>>> import numpy as np
>>> np.set_printoptions(suppress=True, linewidth=120)
>>> rnd = lambda a: np.round(a, 3) + 0
>>> u = np.array([-2, 2, -1, 3, -3, 1, -3]) + 0.5
>>> feats = np.outer(u, u) / (u @ u)
>>> rnd(feats)
array([[ 0.063, -0.105,  0.021, -0.147,  0.105, -0.063,  0.105],
       [-0.105,  0.175, -0.035,  0.245, -0.175,  0.105, -0.175],
       [ 0.021, -0.035,  0.007, -0.049,  0.035, -0.021,  0.035],
       [-0.147,  0.245, -0.049,  0.343, -0.245,  0.147, -0.245],
       [ 0.105, -0.175,  0.035, -0.245,  0.175, -0.105,  0.175],
       [-0.063,  0.105, -0.021,  0.147, -0.105,  0.063, -0.105],
       [ 0.105, -0.175,  0.035, -0.245,  0.175, -0.105,  0.175]])
>>> w, vecs = np.linalg.eigh(feats)
>>> rnd(np.linalg.eigvalsh(feats + 4 * np.eye(7)))
array([4., 4., 4., 4., 4., 4., 5.])
>>> rnd(w.sum()), rnd(np.trace(feats))
(np.float64(1.0), np.float64(1.0))
>>> rnd(np.linalg.svd(feats, compute_uv=False))
array([1., 0., 0., 0., 0., 0., 0.])
>>> rnd(np.abs(vecs[:, -1]))
array([0.251, 0.418, 0.084, 0.585, 0.418, 0.251, 0.418])
>>> np.abs(vecs[:, -1]).round(6).argmax()
np.int64(3)
>>> rnd(w)
array([0., 0., 0., 0., 0., 0., 1.])
>>> np.unique(w.round(6) + 0, return_counts=True)[1]
array([6, 1])
>>> rnd(vecs.T @ vecs)
array([[1., 0., 0., 0., 0., 0., 0.],
       [0., 1., 0., 0., 0., 0., 0.],
       [0., 0., 1., 0., 0., 0., 0.],
       [0., 0., 0., 1., 0., 0., 0.],
       [0., 0., 0., 0., 1., 0., 0.],
       [0., 0., 0., 0., 0., 1., 0.],
       [0., 0., 0., 0., 0., 0., 1.]])
>>> (w > 1e-8).sum(), (w < -1e-8).sum()
(np.int64(1), np.int64(0))
>>> rk = np.linalg.matrix_rank(feats)
>>> rk
np.int64(1)
>>> ns = np.linalg.svd(feats)[2][rk:].T
>>> np.linalg.matrix_rank(feats.T @ feats), np.linalg.matrix_rank(feats @ feats.T)
(np.int64(1), np.int64(1))
>>> [int(np.linalg.matrix_rank(np.delete(feats, i, axis=0))) for i in range(7)]
[1, 1, 1, 1, 1, 1, 1]
>>> arr = np.load("test14.npy")
>>> arr
array([[ 5,  6,  7,  8,  9, 10, 11, 12, 13, 14, 15, 16, 17, 18],
       [19, 20, 21, 22, 23, 24, 25, 26, 27, 28, 29, 30, 31, 32],
       [33, 34, 35, 36, 37, 38, 39, 40, 41, 42, 43, 44, 45, 46],
       [47, 48, 49, 50, 51, 52, 53, 54, 55, 56, 57, 58, 59, 60],
       [61, 62, 63, 64, 65, 66, 67, 68, 69, 70, 71, 72, 73, 74],
       [75, 76, 77, 78, 79, 80, 81, 82, 83, 84, 85, 86, 87, 88]])
>>> rk = np.linalg.matrix_rank(arr)
>>> rk
np.int64(2)
>>> ns = np.linalg.svd(arr)[2][rk:].T
>>> [int(np.linalg.matrix_rank(np.delete(arr, i, axis=0))) for i in range(6)]
[2, 2, 2, 2, 2, 2]
>>> np.allclose(arr @ ns, 0)
True
>>> rng = np.random.default_rng(804)
>>> M2 = arr + rng.integers(-2, 3, (6, 2)) @ rng.integers(-2, 3, (2, 14))
>>> M2
array([[ 1,  4,  5,  4, 13,  8,  9,  8, 17, 18, 11, 14, 15, 22],
       [17, 19, 20, 20, 25, 23, 24, 24, 29, 30, 27, 29, 30, 34],
       [29, 32, 33, 32, 41, 36, 37, 36, 45, 46, 39, 42, 43, 50],
       [53, 46, 55, 58, 49, 50, 59, 56, 49, 56, 57, 56, 63, 54],
       [62, 60, 65, 66, 66, 64, 69, 67, 68, 72, 69, 70, 74, 73],
       [75, 81, 74, 76, 75, 85, 78, 86, 83, 78, 91, 91, 86, 88]])
>>> rnd(np.linalg.svd(M2 - arr, compute_uv=False))
array([23.117, 18.1  ,  0.   ,  0.   ,  0.   ,  0.   ])
>>> np.linalg.matrix_rank(M2 - arr, tol=1e-8)
np.int64(2)
>>> Uu, s, Vt = np.linalg.svd(arr)
>>> np.argmax(s[:-1] / (s[1:] + 1e-6)) + 1
np.int64(2)
>>> rnd(s)
array([480.344,  16.855,   0.   ,   0.   ,   0.   ,   0.   ])
>>> M2 = Uu[:, :2] @ np.diag(s[:2]) @ Vt[:2]
>>> np.linalg.matrix_rank(arr, rtol=0.05)
np.int64(1)
>>> rnd(np.abs(arr - M2).max())
np.float64(0.0)
>>> W0 = np.loadtxt("out6.csv", delimiter=",")
>>> W0
array([[  1.99 ,  -0.068,   1.234,   0.863,  -0.1  ,  17.024,   4.077,  -1.028,  -8.031,   8.132,  -0.093,  -8.91 ,
         -0.377],
       [  3.469,   0.637,  -0.043,  -2.167,  -0.225,  -7.324,  -5.387,   0.547,   8.425,   2.905,   0.536,  -7.119,
         -0.114],
       [ -3.477,   0.479,   0.549,  -0.233,   0.177,  37.764,   1.673,   3.471,  -0.717, -11.207,   0.288,  -9.754,
         -0.495],
       [  0.172,   0.23 ,  -0.428,   2.112,   1.201,  27.68 ,  -9.775,  -0.797,  -6.206, -18.918,  -0.594,   5.925,
         -0.333],
       [  6.272,  -0.973,  -0.05 ,  -4.342,  -0.597,  30.026,   4.009,   1.812,   0.291,  30.629,   0.411,  -0.686,
          0.245],
       [  8.09 ,  -0.37 ,  -0.984,   3.933,   0.558, -20.607,   0.063,  -0.081,  13.415,   2.518,  -0.198,  -3.001,
          0.35 ],
       [ -4.818,  -0.541,   0.378,  -0.304,   0.22 ,  -1.332,  -1.002,  -0.855,  -7.501,  11.252,  -0.433,  -1.436,
          0.025],
       [  2.127,   0.666,  -0.003,   2.685,   0.341,   3.242,  -2.532,   1.854,   1.508, -11.63 ,   0.078,   7.546,
          0.162],
       [  5.791,   1.142,  -1.075,  -0.852,  -0.281, -10.489,  -0.546,   1.96 ,   7.353, -19.6  ,   0.38 ,  -1.934,
          0.097],
       [  2.609,   0.544,   0.867,  -1.758,   0.097,  12.11 ,   3.009,  -0.182,  -2.155, -19.999,   0.276,   0.098,
          0.269],
       [  5.575,  -0.811,  -0.882,  -3.118,   0.721,  -4.564,  -2.437,   0.362,  -5.272, -12.032,   0.31 ,   2.276,
         -0.193],
       [ -0.474,   0.96 ,  -0.928,  -1.546,   0.184,  28.307,  -4.692,   0.866,   3.2  ,  22.498,   0.097,  -5.212,
          0.12 ],
       [  0.941,   0.992,  -1.391,   2.981,  -0.449, -11.652,  -4.163,  -0.492,   1.381,  -9.499,   0.099,  -7.408,
         -0.046],
       [  2.689,  -2.098,   1.631,  -0.719,   1.123, -23.579,   8.533,  -1.538,  -3.264, -15.838,  -0.141,  -8.92 ,
          0.506],
       [  1.889,   0.908,  -0.104,  -3.902,   1.023,  -2.566,   0.042,  -1.611, -11.097,  11.207,  -0.072,  11.48 ,
          0.236],
       [ -2.609,  -1.223,   0.663,   0.091,   0.552,   9.238,  -1.006,  -1.762,  -9.011,   0.06 ,   0.407, -11.681,
          0.373],
       [ -1.52 ,   1.51 ,  -0.093,   0.52 ,  -0.038,  -0.995,  -3.46 ,   1.846,  -6.281,   9.429,  -0.414,   6.562,
         -0.099],
       [  2.267,   0.821,   0.764,   4.661,   0.133,  -0.081,  -2.807,   1.373,  10.04 ,  14.163,   0.434,  -1.203,
          0.174],
       [  2.127,  -2.265,   1.202,   1.371,   0.806, -14.293,  -7.886,   1.519,   6.866, -12.427,   0.386,  -6.308,
          0.013],
       [  2.577,  -0.223,  -1.101,   0.463,   0.39 ,  28.499,  -3.57 ,   3.583,  -4.466,  10.349,  -0.161,   6.186,
          0.047],
       [  2.979,  -0.317,  -0.519,   0.414,  -0.59 ,  17.901,  -2.171,   0.517, -14.635,  -5.582,  -0.423,  -1.191,
          0.355],
       [  2.037,   3.124,  -0.272,   2.271,   0.014, -31.343,   4.748,  -0.964,  -7.704, -18.475,  -0.144,   9.276,
         -0.222],
       [ -0.046,   0.244,   0.885,  -0.86 ,   0.9  ,  25.898,  -2.759,   1.058,   7.468,  14.917,  -0.904,   0.432,
         -0.094],
       [  1.785,   2.214,   0.039,   1.032,   0.01 ,   5.55 ,  -0.456,  -0.348,  13.581, -13.725,  -0.48 ,   2.315,
          0.135],
       [  0.498,   1.243,   0.138,  -3.267,   0.824,  -7.951,  -5.387,   0.113,   3.842,  14.262,  -0.747,  -7.094,
          0.332],
       [ -2.205,   0.635,   0.806,   0.719,   0.358,  -9.312,   3.558,   3.327,   7.03 ,  -1.971,   0.149, -10.215,
          0.593],
       [  1.103,  -0.468,   0.347,  -5.432,   0.085,  11.518,   2.679,  -3.633,   7.784, -11.133,  -0.227,  -3.236,
         -0.058],
       [  0.61 ,   0.223,   0.258,   0.061,   0.087,  22.374,   3.234,   0.268,   0.548,  24.776,  -0.401,  -8.091,
          0.335],
       [ -1.856,   0.994,   0.467,  -3.   ,   0.443,   9.74 ,  -2.164,   0.259,   6.959,  -0.383,   0.255,  -4.8  ,
          0.192]])
>>> M2 = np.c_[W0[:, :1] @ np.array([[0]]), np.array([3, -5, 4, -5, 4, -3, -3, -4, -2, 0, 3, 5, 1, -3, 4, -2, -3, -5, -2, -5, 5, 1, 4, 0, 1, 4, -1, 2, 3])]
>>> M2
array([[ 0.,  3.],
       [ 0., -5.],
       [ 0.,  4.],
       [ 0., -5.],
       [ 0.,  4.],
       [ 0., -3.],
       [ 0., -3.],
       [ 0., -4.],
       [ 0., -2.],
       [ 0.,  0.],
       [ 0.,  3.],
       [ 0.,  5.],
       [ 0.,  1.],
       [ 0., -3.],
       [ 0.,  4.],
       [ 0., -2.],
       [ 0., -3.],
       [ 0., -5.],
       [ 0., -2.],
       [ 0., -5.],
       [ 0.,  5.],
       [ 0.,  1.],
       [ 0.,  4.],
       [ 0.,  0.],
       [ 0.,  1.],
       [ 0.,  4.],
       [ 0., -1.],
       [ 0.,  2.],
       [ 0.,  3.]])
>>> rnd(np.linalg.lstsq(W0, M2[:, 0])[0])
array([0., 0., 0., 0., 0., 0., 0., 0., 0., 0., 0., 0., 0.])
>>> rnd(np.linalg.norm(M2 - W0 @ np.linalg.lstsq(W0, M2)[0], axis=0))
array([ 0.   , 13.931])
>>> d = np.linalg.norm(W0[:, None] - W0[None], axis=-1)
>>> d[23].round(6).argsort(kind="stable")[:4]
array([23, 26,  7, 28])
>>> np.linalg.matrix_rank(d ** 2)
np.int64(15)
>>> (d + 1e9 * np.eye(29)).round(6).argmin(axis=1)
array([15, 24,  3, 20, 27,  1, 16, 10, 18, 26,  7, 22, 18, 12, 16,  0,  6, 24, 12, 22, 15, 13, 11, 26,  1,  1, 23, 11,
       26])
>>> d.mean(axis=1).argmax()
np.int64(21)
>>> np.unravel_index(d.round(6).argmax(), d.shape)
(np.int64(4), np.int64(21))
>>> M2 = np.array([[0, 2, 2, 1, 0, 3, 2, 2, 3, 0]])
>>> K = np.block([[np.zeros((1, 1)), M2], [M2.T, np.zeros((10, 10))]])
>>> K
array([[0., 0., 2., 2., 1., 0., 3., 2., 2., 3., 0.],
       [0., 0., 0., 0., 0., 0., 0., 0., 0., 0., 0.],
       [2., 0., 0., 0., 0., 0., 0., 0., 0., 0., 0.],
       [2., 0., 0., 0., 0., 0., 0., 0., 0., 0., 0.],
       [1., 0., 0., 0., 0., 0., 0., 0., 0., 0., 0.],
       [0., 0., 0., 0., 0., 0., 0., 0., 0., 0., 0.],
       [3., 0., 0., 0., 0., 0., 0., 0., 0., 0., 0.],
       [2., 0., 0., 0., 0., 0., 0., 0., 0., 0., 0.],
       [2., 0., 0., 0., 0., 0., 0., 0., 0., 0., 0.],
       [3., 0., 0., 0., 0., 0., 0., 0., 0., 0., 0.],
       [0., 0., 0., 0., 0., 0., 0., 0., 0., 0., 0.]])
>>> # 4 groups of indices that never mix
>>> rk = np.linalg.matrix_rank(K)
>>> rk
np.int64(2)
>>> ns = np.linalg.svd(K)[2][rk:].T
>>> np.linalg.matrix_rank(K.T @ K), np.linalg.matrix_rank(K @ K.T)
(np.int64(2), np.int64(2))
>>> ns.shape
(11, 9)
>>> [int(np.linalg.matrix_rank(K[:i])) for i in range(1, len(K) + 1)]
[1, 1, 2, 2, 2, 2, 2, 2, 2, 2, 2]
>>> rnd(ns @ ns.T)
array([[ 0.   ,  0.   ,  0.   ,  0.   ,  0.   ,  0.   ,  0.   ,  0.   ,  0.   ,  0.   ,  0.   ],
       [ 0.   ,  1.   ,  0.   ,  0.   ,  0.   ,  0.   ,  0.   ,  0.   ,  0.   ,  0.   ,  0.   ],
       [ 0.   ,  0.   ,  0.886, -0.114, -0.057,  0.   , -0.171, -0.114, -0.114, -0.171,  0.   ],
       [ 0.   ,  0.   , -0.114,  0.886, -0.057,  0.   , -0.171, -0.114, -0.114, -0.171,  0.   ],
       [ 0.   ,  0.   , -0.057, -0.057,  0.971,  0.   , -0.086, -0.057, -0.057, -0.086,  0.   ],
       [ 0.   ,  0.   ,  0.   ,  0.   ,  0.   ,  1.   ,  0.   ,  0.   ,  0.   ,  0.   ,  0.   ],
       [ 0.   ,  0.   , -0.171, -0.171, -0.086,  0.   ,  0.743, -0.171, -0.171, -0.257,  0.   ],
       [ 0.   ,  0.   , -0.114, -0.114, -0.057,  0.   , -0.171,  0.886, -0.114, -0.171,  0.   ],
       [ 0.   ,  0.   , -0.114, -0.114, -0.057,  0.   , -0.171, -0.114,  0.886, -0.171,  0.   ],
       [ 0.   ,  0.   , -0.171, -0.171, -0.086,  0.   , -0.257, -0.171, -0.171,  0.743,  0.   ],
       [ 0.   ,  0.   ,  0.   ,  0.   ,  0.   ,  0.   ,  0.   ,  0.   ,  0.   ,  0.   ,  1.   ]])
